$ python -q
>>> import numpy as np
>>> np.set_printoptions(precision=3, suppress=True, linewidth=160)
>>> E = np.load("data.npy")
>>> E
array([[ 2, -1, -2,  0],
       [-1, -2, -2,  0],
       [ 1,  3,  2,  0],
       [ 0,  0,  0,  1]])
>>> # 2 groups of indices that never mix
>>> T = np.stack([E, -2 * E, E[::-1]])
>>> np.linalg.det(T)
array([ 6., 96.,  6.])
>>> T.sum(axis=0)
array([[-2,  1,  2,  1],
       [ 2,  5,  4,  0],
       [-2, -5, -4,  0],
       [ 2, -1, -2, -1]])
>>> np.linalg.matrix_rank(T)
array([4, 4, 4])
>>> T.shape
(3, 4, 4)
>>> feats = np.loadtxt("arr.csv", delimiter=",")
>>> feats
array([[ -0.789,  -6.85 , -16.463,   9.023],
       [  0.745,   6.891,  16.434,  -9.049],
       [ -2.213,  -5.463, -17.301,   8.12 ],
       [  1.758,   5.918,  17.057,  -8.423],
       [  5.419,   1.931,  18.326,  -5.575],
       [ 11.04 , -13.218,   1.315,  10.083],
       [-11.965,   9.057, -12.489,  -4.341],
       [ -3.686,  -3.916, -17.929,   7.045],
       [  9.829, -13.359,  -2.17 ,  10.965],
       [ 10.838, -13.282,   0.647,  10.281],
       [ -8.898,  13.204,   4.296, -11.314],
       [ 11.869,  -8.731,  12.922,   3.99 ],
       [  3.968, -10.729, -12.083,  11.097],
       [  6.323,   0.815,  18.363,  -4.708],
       [ -1.917,   9.202,  14.276, -10.384],
       [ -0.489,   8.007,  15.527,  -9.724],
       [ -9.156,   3.175, -17.442,   1.372],
       [  6.879, -12.448,  -8.025,  11.547]])
>>> feats.reshape(-1, 2)
array([[ -0.789,  -6.85 ],
       [-16.463,   9.023],
       [  0.745,   6.891],
       [ 16.434,  -9.049],
       [ -2.213,  -5.463],
       [-17.301,   8.12 ],
       [  1.758,   5.918],
       [ 17.057,  -8.423],
       [  5.419,   1.931],
       [ 18.326,  -5.575],
       [ 11.04 , -13.218],
       [  1.315,  10.083],
       [-11.965,   9.057],
       [-12.489,  -4.341],
       [ -3.686,  -3.916],
       [-17.929,   7.045],
       [  9.829, -13.359],
       [ -2.17 ,  10.965],
       [ 10.838, -13.282],
       [  0.647,  10.281],
       [ -8.898,  13.204],
       [  4.296, -11.314],
       [ 11.869,  -8.731],
       [ 12.922,   3.99 ],
       [  3.968, -10.729],
       [-12.083,  11.097],
       [  6.323,   0.815],
       [ 18.363,  -4.708],
       [ -1.917,   9.202],
       [ 14.276, -10.384],
       [ -0.489,   8.007],
       [ 15.527,  -9.724],
       [ -9.156,   3.175],
       [-17.442,   1.372],
       [  6.879, -12.448],
       [ -8.025,  11.547]])
>>> feats.reshape(2, -1)
array([[ -0.789,  -6.85 , -16.463,   9.023,   0.745,   6.891,  16.434,  -9.049,  -2.213,  -5.463, -17.301,   8.12 ,   1.758,   5.918,  17.057,  -8.423,
          5.419,   1.931,  18.326,  -5.575,  11.04 , -13.218,   1.315,  10.083, -11.965,   9.057, -12.489,  -4.341,  -3.686,  -3.916, -17.929,   7.045,
          9.829, -13.359,  -2.17 ,  10.965],
       [ 10.838, -13.282,   0.647,  10.281,  -8.898,  13.204,   4.296, -11.314,  11.869,  -8.731,  12.922,   3.99 ,   3.968, -10.729, -12.083,  11.097,
          6.323,   0.815,  18.363,  -4.708,  -1.917,   9.202,  14.276, -10.384,  -0.489,   8.007,  15.527,  -9.724,  -9.156,   3.175, -17.442,   1.372,
          6.879, -12.448,  -8.025,  11.547]])
>>> feats.ravel(order="F")
array([ -0.789,   0.745,  -2.213,   1.758,   5.419,  11.04 , -11.965,  -3.686,   9.829,  10.838,  -8.898,  11.869,   3.968,   6.323,  -1.917,  -0.489,  -9.156,
         6.879,  -6.85 ,   6.891,  -5.463,   5.918,   1.931, -13.218,   9.057,  -3.916, -13.359, -13.282,  13.204,  -8.731, -10.729,   0.815,   9.202,   8.007,
         3.175, -12.448, -16.463,  16.434, -17.301,  17.057,  18.326,   1.315, -12.489, -17.929,  -2.17 ,   0.647,   4.296,  12.922, -12.083,  18.363,  14.276,
        15.527, -17.442,  -8.025,   9.023,  -9.049,   8.12 ,  -8.423,  -5.575,  10.083,  -4.341,   7.045,  10.965,  10.281, -11.314,   3.99 ,  11.097,  -4.708,
       -10.384,  -9.724,   1.372,  11.547])
>>> T = feats.reshape(18, 2, -1)
>>> T.transpose(1, 0, 2)
array([[[ -0.789,  -6.85 ],
        [  0.745,   6.891],
        [ -2.213,  -5.463],
        [  1.758,   5.918],
        [  5.419,   1.931],
        [ 11.04 , -13.218],
        [-11.965,   9.057],
        [ -3.686,  -3.916],
        [  9.829, -13.359],
        [ 10.838, -13.282],
        [ -8.898,  13.204],
        [ 11.869,  -8.731],
        [  3.968, -10.729],
        [  6.323,   0.815],
        [ -1.917,   9.202],
        [ -0.489,   8.007],
        [ -9.156,   3.175],
        [  6.879, -12.448]],

       [[-16.463,   9.023],
        [ 16.434,  -9.049],
        [-17.301,   8.12 ],
        [ 17.057,  -8.423],
        [ 18.326,  -5.575],
        [  1.315,  10.083],
        [-12.489,  -4.341],
        [-17.929,   7.045],
        [ -2.17 ,  10.965],
        [  0.647,  10.281],
        [  4.296, -11.314],
        [ 12.922,   3.99 ],
        [-12.083,  11.097],
        [ 18.363,  -4.708],
        [ 14.276, -10.384],
        [ 15.527,  -9.724],
        [-17.442,   1.372],
        [ -8.025,  11.547]]])
>>> np.einsum("ihd,jhd->hij", T, T).shape
(2, 18, 18)
>>> T[:, 0]
array([[ -0.789,  -6.85 ],
       [  0.745,   6.891],
       [ -2.213,  -5.463],
       [  1.758,   5.918],
       [  5.419,   1.931],
       [ 11.04 , -13.218],
       [-11.965,   9.057],
       [ -3.686,  -3.916],
       [  9.829, -13.359],
       [ 10.838, -13.282],
       [ -8.898,  13.204],
       [ 11.869,  -8.731],
       [  3.968, -10.729],
       [  6.323,   0.815],
       [ -1.917,   9.202],
       [ -0.489,   8.007],
       [ -9.156,   3.175],
       [  6.879, -12.448]])
>>> Xs = feats - feats.mean(axis=0)
>>> Uu, sig, vt = np.linalg.svd(Xs, full_matrices=False)
>>> np.round((sig ** 2).sum() ** 2 / (sig ** 4).sum(), 3)
np.float64(1.805)
>>> np.searchsorted(np.cumsum(sig ** 2) / (sig ** 2).sum(), 0.9) + 1
np.int64(2)
>>> np.round(sig ** 2 / (sig ** 2).sum(), 3) + 0
array([0.664, 0.336, 0.   , 0.   ])
>>> (np.sign(Uu[:, 0]) == np.sign(Uu[0, 0])).astype(int)
array([1, 0, 1, 0, 0, 1, 1, 1, 1, 1, 0, 0, 1, 0, 0, 0, 1, 1])
>>> np.linalg.matrix_rank(Xs)
np.int64(2)
>>> np.round(Xs.mean(axis=0), 3) + 0
array([0., 0., 0., 0.])
